$ python -q
>>> import numpy as np
>>> import numpy.linalg as la
>>> np.set_printoptions(precision=1, suppress=True, linewidth=200)
>>> M = np.array([[-1, 0, 0, 0, 0, 3],
...     [0, 0, 0, 0, 0, 0],
...     [0, 0, -3, 2, 0, 0],
...     [0, 0, -2, -3, -3, 0],
...     [0, 0, -2, 1, -2, 0],
...     [-1, 0, 0, 0, 0, 3]])
>>> rng = np.random.default_rng(479)
>>> z = rng.permutation(6)
>>> z
array([1, 5, 3, 4, 2, 0])
>>> B = M[z][:, z]
>>> B
array([[ 0,  0,  0,  0,  0,  0],
       [ 0,  3,  0,  0,  0, -1],
       [ 0,  0, -3, -3, -2,  0],
       [ 0,  0,  1, -2, -2,  0],
       [ 0,  0,  2,  0, -3,  0],
       [ 0,  3,  0,  0,  0, -1]])
>>> np.allclose(B, M)
False
>>> X = np.loadtxt("sample13.csv", delimiter=",")
>>> X
array([[2., 0., 0., 0., 0.],
       [0., 1., 0., 0., 0.],
       [0., 0., 4., 0., 0.],
       [0., 0., 0., 1., 0.],
       [0., 0., 0., 0., 1.]])
>>> ev, evecs = la.eigh(X)
>>> (ev > 1e-8).sum(), (ev < -1e-8).sum()
(np.int64(5), np.int64(0))
>>> evecs @ np.diag(ev) @ evecs.T
array([[2., 0., 0., 0., 0.],
       [0., 1., 0., 0., 0.],
       [0., 0., 4., 0., 0.],
       [0., 0., 0., 1., 0.],
       [0., 0., 0., 0., 1.]])
>>> np.abs(evecs[:, -1]).round(6).argmax()
np.int64(2)
>>> np.abs(evecs[:, -1])
array([0., 0., 1., 0., 0.])
>>> evecs.T @ X @ evecs
array([[1., 0., 0., 0., 0.],
       [0., 1., 0., 0., 0.],
       [0., 0., 1., 0., 0.],
       [0., 0., 0., 2., 0.],
       [0., 0., 0., 0., 4.]])
>>> B = np.array([[0, -2], [1, 1], [-1, 0], [2, 1], [1, -1]])
>>> X @ B
array([[ 0., -4.],
       [ 1.,  1.],
       [-4.,  0.],
       [ 2.,  1.],
       [ 1., -1.]])
>>> np.einsum("ik,kj->ji", X, B)
array([[ 0.,  1., -4.,  2.,  1.],
       [-4.,  1.,  0.,  1., -1.]])
>>> np.einsum("ij->j", X)
array([2., 1., 4., 1., 1.])
>>> np.einsum("ij,ij->i", X, X)
array([ 4.,  1., 16.,  1.,  1.])
>>> np.sort(la.eigvals(X).real)
array([1., 1., 1., 2., 4.])
>>> z = rng.permutation(5)
>>> B = X[:, z] * rng.choice([-1, 1], 5)
>>> B
array([[-0., -0., -0., -0., -2.],
       [-0., -1., -0., -0., -0.],
       [-0., -0., -4., -0., -0.],
       [-0., -0., -0., -1., -0.],
       [-1., -0., -0., -0., -0.]])
>>> U, _, Vh = la.svd(X.T @ B)
>>> la.lstsq(X, B)[0]
array([[ 0.,  0.,  0.,  0., -1.],
       [ 0., -1.,  0.,  0.,  0.],
       [ 0.,  0., -1.,  0.,  0.],
       [ 0.,  0.,  0., -1.,  0.],
       [-1.,  0.,  0.,  0.,  0.]])
>>> z
array([4, 1, 2, 3, 0])
>>> U @ Vh
array([[ 0.,  0.,  0.,  0., -1.],
       [ 0., -1.,  0.,  0.,  0.],
       [ 0.,  0., -1.,  0.,  0.],
       [ 0.,  0.,  0., -1.,  0.],
       [-1.,  0.,  0.,  0.,  0.]])
>>> E = np.load("block8.npy")
>>> E.round(1) + 0
array([[  1.5, -10.5,  10.8],
       [  1.5, -10.4,  10.7],
       [  0.3,  -6.4,   7.3],
       [  0.1,  -5.8,   6.7],
       [ -0.7,  -2.2,   3.4],
       [ -0.9,  -0.9,   2. ],
       [ -1. ,  -0.1,   1.1],
       [ -1. ,   0. ,   1. ],
       [ -1. ,   0. ,   1. ],
       [ -1. ,   0.1,   0.8],
       [ -0.8,   0.8,  -0.2],
       [ -0.2,   0.4,  -0.3],
       [ -0.2,   0.3,  -0.2],
       [ -0.1,   0.1,  -0.1],
       [  0. ,   0. ,   0. ],
       [  0.2,  -0.5,   0.7],
       [  0.2,  -0.7,   1. ],
       [ -0.1,  -0.7,   2. ],
       [ -0.4,  -0.5,   2.4],
       [ -0.5,  -0.4,   2.6],
       [ -1.8,   0.9,   3.5],
       [ -1.8,   0.9,   3.5],
       [ -2. ,   1.1,   3.6],
       [ -2.9,   2.2,   3.9],
       [ -3.1,   2.5,   3.9],
       [ -3.3,   2.7,   4. ],
       [ -4.5,   4.3,   4.2],
       [ -6. ,   6.3,   4.3],
       [ -7. ,   7.6,   4.3],
       [ -8.3,   9.5,   4.2],
       [ -9.6,  11.5,   4. ]])
>>> gram = np.cov(E, rowvar=False)
>>> E.std(axis=0)
array([2.7, 4.6, 2.8])
>>> np.argsort(-E.std(axis=0).round(6), kind="stable")
array([1, 2, 0])
